$ ipython --no-banner

In [1]: import numpy as np

In [2]: np.set_printoptions(precision=2, suppress=True, linewidth=160, legacy="1.25")

In [3]: r0 = np.array([0, 3, 2, 3, 0, 0, 1, 3, 2, 1, 1])

In [4]: W0 = r0[np.abs(np.subtract.outer(np.arange(11), np.arange(11)))]

In [5]: W0
Out[5]: 
array([[0, 3, 2, 3, 0, 0, 1, 3, 2, 1, 1],
       [3, 0, 3, 2, 3, 0, 0, 1, 3, 2, 1],
       [2, 3, 0, 3, 2, 3, 0, 0, 1, 3, 2],
       [3, 2, 3, 0, 3, 2, 3, 0, 0, 1, 3],
       [0, 3, 2, 3, 0, 3, 2, 3, 0, 0, 1],
       [0, 0, 3, 2, 3, 0, 3, 2, 3, 0, 0],
       [1, 0, 0, 3, 2, 3, 0, 3, 2, 3, 0],
       [3, 1, 0, 0, 3, 2, 3, 0, 3, 2, 3],
       [2, 3, 1, 0, 0, 3, 2, 3, 0, 3, 2],
       [1, 2, 3, 1, 0, 0, 3, 2, 3, 0, 3],
       [1, 1, 2, 3, 1, 0, 0, 3, 2, 3, 0]])

In [6]: ev, V = np.linalg.eigh(W0)

In [7]: x0 = np.array([0, 2, -1, 1, 1, -2, 2, 0, -1, -1, 0])

In [8]: np.abs(W0).sum(axis=1).max(), round(np.abs(ev).max(), 2)
Out[8]: (20, 17.9)

In [9]: print(x0 @ W0 @ x0)
-24

In [10]: print(np.linalg.eigvalsh(W0[1:, 1:]))
[-7.03 -6.9  -5.7  -2.83 -1.28  0.07  0.54  3.23  3.48 16.43]

In [11]: C2 = W0.T @ W0

In [12]: np.allclose(C2, C2.T)
Out[12]: True

In [13]: arr = np.load("case6.npy")

In [14]: print(arr)
[[-5  0  0  0  0  0  0  0  0]
 [ 0 -1  0  0  0  0  0  0  0]
 [ 0  0  5  0  0  0  0  0  0]
 [ 0  0  0  2  0  0  0  0  0]
 [ 0  0  0  0 -4  0  0  0  0]
 [ 0  0  0  0  0 -7  0  0  0]
 [ 0  0  0  0  0  0 -2  0  0]
 [ 0  0  0  0  0  0  0  8  0]
 [ 0  0  0  0  0  0  0  0  7]]

In [15]: # triangular

In [16]: rng = np.random.default_rng(2018)

In [17]: labels = rng.permutation(9)

In [18]: labels
Out[18]: array([2, 7, 5, 0, 8, 3, 6, 1, 4])

In [19]: B = arr[labels][:, labels]

In [20]: np.diag(B)
Out[20]: array([ 5,  8, -7, -5,  7,  2, -2, -1, -4])

In [21]: np.allclose(B, arr)
Out[21]: False

In [22]: x0 = np.array([-2, -3, 2, 2, 0, -2, 0, 1, -1])

In [23]: a = np.maximum(arr @ x0, 0)

In [24]: np.flatnonzero(a > 1e-9)
Out[24]: array([0, 1, 2, 3, 5, 7])

In [25]: arr * (a > 1e-9)[:, None]
Out[25]: 
array([[-5,  0,  0,  0,  0,  0,  0,  0,  0],
       [ 0, -1,  0,  0,  0,  0,  0,  0,  0],
       [ 0,  0,  5,  0,  0,  0,  0,  0,  0],
       [ 0,  0,  0,  2,  0,  0,  0,  0,  0],
       [ 0,  0,  0,  0,  0,  0,  0,  0,  0],
       [ 0,  0,  0,  0,  0, -7,  0,  0,  0],
       [ 0,  0,  0,  0,  0,  0,  0,  0,  0],
       [ 0,  0,  0,  0,  0,  0,  0,  8,  0],
       [ 0,  0,  0,  0,  0,  0,  0,  0,  0]])

In [26]: K = np.load("dump.npy")

In [27]: print(K)
[[-16. -20.  13. -10.]
 [ 14.  19. -14.  10.]
 [ 10.  16. -13.   8.]
 [  8.  12.  -8.   5.]]

In [28]: labels = rng.permutation(4)

In [29]: labels
Out[29]: array([0, 2, 3, 1])

In [30]: B = K[labels][:, labels]

In [31]: np.diag(B)
Out[31]: array([-16., -13.,   5.,  19.])

In [32]: print(np.sort(np.abs(np.linalg.eigvals(B))))
[1. 1. 2. 3.]

In [33]: np.trace(B)
Out[33]: -5.0

In [34]: np.allclose(B, K)
Out[34]: False

In [35]: B = K + rng.integers(-2, 3, (4, 3)) @ rng.integers(-2, 3, (3, 4))

In [36]: B
Out[36]: 
array([[-25., -19.,  13., -13.],
       [ 15.,  18., -16.,  11.],
       [  8.,  14., -18.,   9.],
       [ 17.,  11.,  -8.,   8.]])

In [37]: np.round(np.linalg.svd(B - K, compute_uv=False), 2) + 0
Out[37]: array([13.63,  6.09,  0.  ,  0.  ])

In [38]: B - K
Out[38]: 
array([[-9.,  1.,  0., -3.],
       [ 1., -1., -2.,  1.],
       [-2., -2., -5.,  1.],
       [ 9., -1.,  0.,  3.]])

In [39]: print(np.abs(B - K).sum(axis=1))
[13.  5. 10. 13.]

In [40]: labels = rng.permutation(11)

In [41]: labels
Out[41]: array([ 4,  9,  6,  8,  5,  7,  1, 10,  0,  2,  3])

In [42]: B = W0[labels][:, labels]

In [43]: print(round(float(np.linalg.det(B)), 2), round(float(np.linalg.det(W0[labels])), 2))
44280.0 -44280.0

In [44]: np.diag(B)
Out[44]: array([0, 0, 0, 0, 0, 0, 0, 0, 0, 0, 0])

In [45]: np.allclose(B, W0)
Out[45]: False

In [46]: print(np.linalg.cond(K) > 100)
True

In [47]: print(np.argsort(-np.linalg.norm(K, axis=0).round(6), kind="stable")[:3])
[1 0 2]

In [48]: m1 = np.loadtxt("sample2.csv", delimiter=",")

In [49]: m1
Out[49]: 
array([[ 3.04,  4.29,  2.91,  4.67,  2.71,  4.72,  5.07],
       [ 3.31,  3.5 ,  5.2 ,  5.19,  3.5 ,  2.68,  5.63],
       [ 4.03,  3.08,  1.25,  4.89,  3.92,  5.61,  7.07],
       [ 0.36,  8.45,  2.03,  3.19, -1.45,  6.79, -0.28],
       [ 4.13,  2.73,  2.49,  5.14,  4.27,  4.53,  7.25],
       [ 3.58,  2.79,  6.99,  5.62,  4.21,  1.05,  6.17],
       [ 1.78,  6.37,  1.75,  3.85,  0.63,  6.32,  2.56],
       [ 4.4 ,  1.66,  6.39,  5.93,  5.34,  1.14,  7.81],
       [ 1.14,  7.11,  3.09,  3.75, -0.11,  5.53,  1.28],
       [ 2.43,  5.68,  0.06,  3.89,  1.32,  7.41,  3.85],
       [ 2.71,  4.54,  4.36,  4.75,  2.46,  3.68,  4.42],
       [ 2.81,  4.89,  1.33,  4.29,  2.11,  6.15,  4.62],
       [ 4.46,  1.68,  5.83,  5.87,  5.32,  1.58,  7.92],
       [ 4.56,  1.58,  5.47,  5.86,  5.42,  1.83,  8.12],
       [ 5.48,  0.5 ,  3.69,  6.02,  6.5 ,  2.85,  9.96],
       [ 2.45,  2.86, 16.76,  6.69,  4.14, -6.53,  3.9 ],
       [ 3.83,  4.38, -4.76,  3.79,  2.62, 10.71,  6.66],
       [ 2.53,  4.57,  5.79,  4.9 ,  2.43,  2.58,  4.07],
       [ 2.73,  4.43,  4.86,  4.84,  2.57,  3.25,  4.46]])

In [50]: # rows and columns are dependent

In [51]: r0 = np.array([3, 4, 3])

In [52]: print(np.cross(m1[15, :3], m1[14, :3]))
[  2.19  82.83 -14.47]

In [53]: np.convolve(m1[15], r0)
Out[53]: array([ 7.35, 18.39, 69.1 , 95.71, 89.45, 17.02, -2.  , -3.98, 11.7 ])

In [54]: Xs = m1 - m1.mean(axis=0)

In [55]: V = np.linalg.svd(Xs)[2][:3]

In [56]: B = Xs - Xs @ V.T @ V

In [57]: np.round(np.cov(Xs @ V.T, rowvar=False), 2) + 0
Out[57]: 
array([[32.61,  0.  ,  0.  ],
       [ 0.  , 14.06,  0.  ],
       [ 0.  ,  0.  ,  0.  ]])

In [58]: np.round((Xs @ V.T).std(axis=0), 2) + 0
Out[58]: array([5.56, 3.65, 0.  ])

In [59]: np.linalg.norm(B, axis=1).round(6).argmax()
Out[59]: 0

In [60]: np.round(B.std(axis=0), 2) + 0
Out[60]: array([0., 0., 0., 0., 0., 0., 0.])

In [61]: t = np.sort(rng.uniform(-2, 2, 21))

In [62]: X = np.c_[t, t ** 2, t ** 3] @ np.array([[9, 0, 8, -9, -6, -4, -7, 9, 6],
    ...:     [9, -3, -3, 9, 7, 7, 8, -3, -9],
    ...:     [-8, 7, 2, -3, -4, -4, 2, -8, 1]])

In [63]: X
Out[63]: 
array([[ 34.43, -30.91, -25.79,  44.41,  38.76,  35.74,  21.91,   7.09, -33.  ],
       [ 32.95, -29.75, -25.16,  43.25,  37.65,  34.67,  21.55,   6.35, -32.18],
       [ 28.58, -26.33, -23.27,  39.76,  34.32,  31.47,  20.43,   4.22, -29.71],
       [ 14.96, -15.6 , -16.85,  27.99,  23.32,  20.96,  16.08,  -1.69, -21.19],
       [  7.42,  -9.52, -12.64,  20.36,  16.43,  14.47,  12.7 ,  -4.15, -15.52],
       [  7.09,  -9.25, -12.44,  19.99,  16.1 ,  14.16,  12.52,  -4.24, -15.24],
       [  0.96,  -3.97,  -7.86,  11.92,   9.15,   7.74,   8.24,  -5.04,  -9.09],
       [ -1.6 ,  -1.04,  -4.02,   5.56,   4.03,   3.19,   4.18,  -3.71,  -4.16],
       [ -1.7 ,  -0.75,  -3.44,   4.67,   3.34,   2.61,   3.55,  -3.31,  -3.47],
       [ -1.68,  -0.48,  -2.78,   3.68,   2.6 ,   1.99,   2.83,  -2.8 ,  -2.7 ],
       [  2.52,  -0.08,   1.75,  -1.66,  -1.08,  -0.61,  -1.18,   1.85,   0.93],
       [  3.51,  -0.08,   2.3 ,  -2.05,  -1.33,  -0.69,  -1.35,   2.3 ,   1.03],
       [  3.69,  -0.07,   2.4 ,  -2.11,  -1.37,  -0.7 ,  -1.37,   2.37,   1.04],
       [  5.26,   0.05,   3.24,  -2.53,  -1.67,  -0.75,  -1.33,   2.73,   0.95],
       [  6.45,   0.29,   3.89,  -2.74,  -1.87,  -0.75,  -1.06,   2.69,   0.71],
       [  9.96,   3.84,   6.91,  -3.  ,  -2.96,  -0.98,   2.84,  -1.77,  -1.9 ],
       [ 10.11,   4.78,   7.4 ,  -3.  ,  -3.21,  -1.11,   3.77,  -3.1 ,  -2.46],
       [ 10.04,   7.07,   8.44,  -3.01,  -3.84,  -1.5 ,   5.94,  -6.35,  -3.68],
       [  8.17,  13.63,  10.91,  -3.21,  -5.75,  -2.93,  11.62, -15.67,  -6.62],
       [  0.12,  28.84,  15.68,  -4.31, -10.67,  -7.16,  23.34, -37.03, -11.86],
       [ -1.24,  31.01,  16.32,  -4.53, -11.42,  -7.82,  24.92, -40.04, -12.5 ]])

In [64]: # rank 3

In [65]: B = X / np.sqrt((X ** 2).mean(axis=1, keepdims=True))

In [66]: np.linalg.norm(B, axis=1)
Out[66]: array([3., 3., 3., 3., 3., 3., 3., 3., 3., 3., 3., 3., 3., 3., 3., 3., 3., 3., 3., 3., 3.])
